% python3 -q
>>> import numpy as np
>>> from numpy import linalg as LA
>>> np.set_printoptions(precision=2, suppress=True, linewidth=160)
>>> M = np.array([[5.75, 0.87, 3.01],
...     [6.07, 1.16, 2.97],
...     [5.86, 1.07, 2.84],
...     [5.92, 1.07, 2.97],
...     [6.06, 1.18, 3.05],
...     [5.95, 0.98, 3.03],
...     [5.89, 0.98, 3.07],
...     [6.09, 1.11, 3.14],
...     [5.93, 1.13, 3.0],
...     [-0.1, 4.07, 4.86],
...     [-0.06, 4.14, 4.9],
...     [0.02, 4.06, 5.02],
...     [0.07, 3.95, 5.14],
...     [-0.22, 4.04, 5.05],
...     [0.2, 4.1, 5.08],
...     [0.05, 3.92, 5.03],
...     [-0.02, 3.83, 4.91],
...     [0.11, 3.83, 4.88]])
>>> w1 = np.array([[1, 5, 6, 2, 7], [7, 5, 8, 2, 9], [9, 1, 4, 2, 8]])
>>> c = np.array([3, 1, 3, 3, 3])
>>> act = np.maximum(M @ w1 + c, 0)
>>> LA.matrix_rank(act)
np.int64(4)
>>> print((act > 0).astype(int))
[[1 1 1 1 1]
 [1 1 1 1 1]
 [1 1 1 1 1]
 [1 1 1 1 1]
 [1 1 1 1 1]
 [1 1 1 1 1]
 [1 1 1 1 1]
 [1 1 1 1 1]
 [1 1 1 1 1]
 [1 1 1 1 1]
 [1 1 1 1 1]
 [1 1 1 1 1]
 [1 1 1 1 1]
 [1 1 1 1 1]
 [1 1 1 1 1]
 [1 1 1 1 1]
 [1 1 1 1 1]
 [1 1 1 1 1]]
>>> print((act > 0).mean(axis=0))
[1. 1. 1. 1. 1.]
>>> Z = np.array([[-1, 3, 0], [2, 2, 2], [3, -3, 3], [3, 2, 0], [1, -3, 0]])
>>> (act @ Z).round(6).argmax(axis=1)
array([0, 0, 0, 0, 0, 0, 0, 0, 0, 0, 0, 0, 0, 0, 0, 0, 0, 0])
>>> w1 @ Z
array([[ 40, -22,  28],
       [ 42, -16,  34],
       [ 19,  -3,  14]])
>>> f, v = M[5], M[13]
>>> round(f @ v, 2)
np.float64(17.95)
>>> round(float(f @ f), 2)
45.54
>>> p = (f @ v) / (f @ f) * f
>>> print(np.round((v - p) @ f, 2))
-0.0
>>> left, sig, Vt = LA.svd(M)
>>> sig
array([23.74, 14.63,  0.4 ])
>>> other = left[:, :2] @ np.diag(sig[:2]) @ Vt[:2]
>>> LA.matrix_rank(M, rtol=0.05)
np.int64(2)
>>> round(LA.norm(M - other) / LA.norm(M), 2)
np.float64(0.01)
>>> round(float(LA.norm(M - other, 2)), 2), round(sig[2], 2)
(0.4, np.float64(0.4))
>>> np.round(np.abs(M - other).max(), 2)
np.float64(0.14)
>>> m1 = np.load("a.npy")
>>> m1
array([[ 9,  7,  4,  9],
       [ 9,  4,  2,  2],
       [ 6,  0,  3,  1],
       [45, 23, 12, 17]])
>>> d = LA.norm(M[:, None] - M[None], axis=-1)
>>> d[17].round(6).argsort(kind="stable")[:4]
array([17, 16, 15, 11])
>>> d.shape
(18, 18)
>>> (d + 1e9 * np.eye(18)).round(6).argmin(axis=1)
array([ 6,  4,  3,  8,  1,  6,  5,  4,  3, 10,  9, 15, 15,  9, 11, 12, 17, 16])
>>> mat = np.array([[0, -4, 5], [0, 2, 2], [0, 3, 0], [0, -5, 0]])
>>> rng = np.random.default_rng(9052)
>>> other = mat + rng.integers(-2, 3, (4, 2)) @ rng.integers(-2, 3, (2, 3))
>>> other
array([[-2, -2,  1],
       [-5, -1,  0],
       [ 6,  5,  4],
       [-3, -6, -2]])
>>> np.abs(other - mat).sum(axis=1)
array([ 8, 10, 12,  6])
>>> print(LA.matrix_rank(other - mat, tol=1e-8))
2
>>> print(np.round(LA.svd(other - mat, compute_uv=False), 2) + 0)
[10.72  4.14  0.  ]
>>> hat = other @ LA.solve(other.T @ other, other.T)
>>> np.trace(hat)
np.float64(3.0)
>>> other = np.array([[3, -8, -9], [-4, -2, 0], [-5, 3, 5]])
>>> E = other - other.T
>>> E
array([[ 0, -4, -4],
       [ 4,  0, -3],
       [ 4,  3,  0]])
>>> round(float(np.trace(LA.pinv(E) @ E)), 2)
2.0
>>> np.round(E @ LA.pinv(E) @ E, 2) + 0
array([[ 0., -4., -4.],
       [ 4.,  0., -3.],
       [ 4.,  3.,  0.]])
>>> np.allclose(E[:-1].T @ LA.lstsq(E[:-1].T, E[-1])[0], E[-1])
True
>>> K = np.load("x.npy")
>>> K
array([[-2,  1,  2,  2],
       [ 2,  1, -1, -1],
       [-2, -1, -2,  1],
       [-1, -2, -1,  1]])
>>> Q, R = LA.qr(K)
>>> Q.shape, R.shape
((4, 4), (4, 4))
>>> round(abs(R[0, 0]), 2), round(LA.norm(K[:, 0]), 2)
(np.float64(3.61), np.float64(3.61))
>>> f = np.array([0, 0, 1, 2])
>>> other = K + np.outer(f, np.eye(4)[0])
>>> round(float(LA.det(other) / LA.det(K)), 2), round(float(1 + LA.solve(K, f)[0]), 2)
(1.8, 1.8)
>>> other
array([[-2.,  1.,  2.,  2.],
       [ 2.,  1., -1., -1.],
       [-1., -1., -2.,  1.],
       [ 1., -2., -1.,  1.]])
>>> LA.matrix_rank(other - K)
np.int64(1)
>>> other = np.array([[3, -1, -1], [0, 1, 2], [-3, -1, 0], [3, -3, -3]])
>>> print(LA.matrix_rank(K @ other))
3
>>> np.einsum("ij,ij->i", K, K)
array([13,  7, 10,  7])
>>> other.T @ K.T
array([[-6,  6,  3,  3],
       [-5,  3,  0, -3],
       [-2,  3, -3, -6]])
>>> K @ other
array([[-6, -5, -2],
       [ 6,  3,  3],
       [ 3,  0, -3],
       [ 3, -3, -6]])
>>> np.einsum("ik,kj->ji", K, other)
array([[-6,  6,  3,  3],
       [-5,  3,  0, -3],
       [-2,  3, -3, -6]])
>>> LA.matrix_rank(np.vstack([K, other.T]))
np.int64(4)
>>> np.einsum("ik,kj->ij", K, other)
array([[-6, -5, -2],
       [ 6,  3,  3],
       [ 3,  0, -3],
       [ 3, -3, -6]])
>>> LA.eigvals(K)
array([-2.26+1.88j, -2.26-1.88j,  1.26+0.38j,  1.26-0.38j])
>>> round(float(LA.eigvals(K).sum().real), 2)
-2.0
>>> np.poly(K)
array([  1.,   2.,  -1., -14.,  15.])
>>> np.einsum("ii->", K)
np.int64(-2)
>>> np.einsum("ij,ji->", K, K)
np.int64(6)
>>> F = np.array([[0, 0, 0],
...     [0, 0, 0],
...     [0, 0, 0],
...     [1, 0, 0],
...     [0, 0, 0],
...     [0, 0, 0],
...     [2, 2, 0],
...     [1, 0, 0],
...     [0, 0, 0],
...     [0, 1, 0],
...     [0, 0, 0],
...     [1, 0, 0],
...     [1, 1, 0],
...     [0, 1, 0],
...     [3, 2, 0],
...     [1, 0, 0],
...     [2, 2, 0],
...     [0, 0, 0],
...     [0, 0, 0],
...     [0, 0, 0]])
>>> F
array([[0, 0, 0],
       [0, 0, 0],
       [0, 0, 0],
       [1, 0, 0],
       [0, 0, 0],
       [0, 0, 0],
       [2, 2, 0],
       [1, 0, 0],
       [0, 0, 0],
       [0, 1, 0],
       [0, 0, 0],
       [1, 0, 0],
       [1, 1, 0],
       [0, 1, 0],
       [3, 2, 0],
       [1, 0, 0],
       [2, 2, 0],
       [0, 0, 0],
       [0, 0, 0],
       [0, 0, 0]])
>>> # rows and columns are dependent
>>> r = LA.matrix_rank(m1)
>>> r
np.int64(3)
>>> ns = LA.svd(m1)[2][r:].T
>>> print([int(LA.matrix_rank(m1[:, :j + 1])) for j in range(4)])
[1, 2, 3, 3]
>>> ns.shape
(4, 1)
>>> np.round(m1 @ ns, 2) + 0
array([[0.],
       [0.],
       [0.],
       [0.]])
>>> print(np.unique(F.round(6), axis=0).shape)
(6, 3)
>>> LA.lstsq(F[:-1].T, F[-1])[2]
np.int32(2)
>>> W0 = np.array([[10, 6, 6, -10], [10, 6, 6, -10], [0, 0, 0, 0], [-5, -3, -3, 5]])
>>> W0
array([[ 10,   6,   6, -10],
       [ 10,   6,   6, -10],
       [  0,   0,   0,   0],
       [ -5,  -3,  -3,   5]])
>>> left, sig, Vt = LA.svd(W0)
>>> print(sig.round(2) + 0)
[24.74  0.    0.    0.  ]
>>> other = left[:, :1] @ np.diag(sig[:1]) @ Vt[:1]
>>> np.round(LA.norm(W0 - other) / LA.norm(W0), 2)
np.float64(0.0)
>>> arr = np.load("mat.npy")
>>> arr
array([[ 1, -1],
       [-2, -2],
       [-1,  2],
       [-1, -1]])
>>> hat = arr @ LA.solve(arr.T @ arr, arr.T)
>>> np.round((np.eye(4) - hat) @ arr, 2) + 0
array([[0., 0.],
       [0., 0.],
       [0., 0.],
       [0., 0.]])
>>> LA.matrix_rank(np.eye(4) - hat)
np.int64(2)
>>> np.allclose(hat @ hat, hat)
True
>>> print(hat @ arr[:, 1])
[-1. -2.  2. -1.]
>>> np.round(LA.eigvalsh(hat), 2) + 0
array([0., 0., 1., 1.])
>>> hat
array([[ 0.32, -0.09, -0.45, -0.05],
       [-0.09,  0.79, -0.06,  0.39],
       [-0.45, -0.06,  0.7 , -0.03],
       [-0.05,  0.39, -0.03,  0.2 ]])
>>> print(np.trace(hat))
2.0
>>> other = arr / np.sqrt((arr ** 2).mean(axis=1, keepdims=True))
>>> arr - arr.mean(axis=1, keepdims=True)
array([[ 1. , -1. ],
       [ 0. ,  0. ],
       [-1.5,  1.5],
       [ 0. ,  0. ]])
>>> LA.matrix_rank(other) == LA.matrix_rank(arr)
np.True_
>>> other = np.array([[0, 2], [0, 0]])
>>> np.einsum("ij,ij->i", arr, arr)
array([2, 8, 5, 2])
>>> LA.matrix_rank(arr @ other)
np.int64(1)
>>> print(arr @ other)
[[ 0  2]
 [ 0 -4]
 [ 0 -2]
 [ 0 -2]]
>>> other.T @ arr.T
array([[ 0,  0,  0,  0],
       [ 2, -4, -2, -2]])
>>> LA.matrix_rank(np.vstack([arr, other.T]))
np.int64(2)
>>> K.reshape(-1, 2)
array([[-2,  1],
       [ 2,  2],
       [ 2,  1],
       [-1, -1],
       [-2, -1],
       [-2,  1],
       [-1, -2],
       [-1,  1]])
>>> print(K.reshape(2, -1))
[[-2  1  2  2  2  1 -1 -1]
 [-2 -1 -2  1 -1 -2 -1  1]]
>>> K.ravel(order="F")
array([-2,  2, -2, -1,  1,  1, -1, -2,  2, -1, -2, -1,  2, -1,  1,  1])
>>> T = K.reshape(4, 2, -1)
>>> T[:, 0]
array([[-2,  1],
       [ 2,  1],
       [-2, -1],
       [-1, -2]])
>>> np.einsum("ihd,ihd->ih", T, T)
array([[5, 8],
       [5, 2],
       [5, 5],
       [5, 2]])
>>> np.einsum("ihd,jhd->hij", T, T).shape
(2, 4, 4)
>>> T.sum(axis=1)
array([[ 0,  3],
       [ 1,  0],
       [-4,  0],
       [-2, -1]])
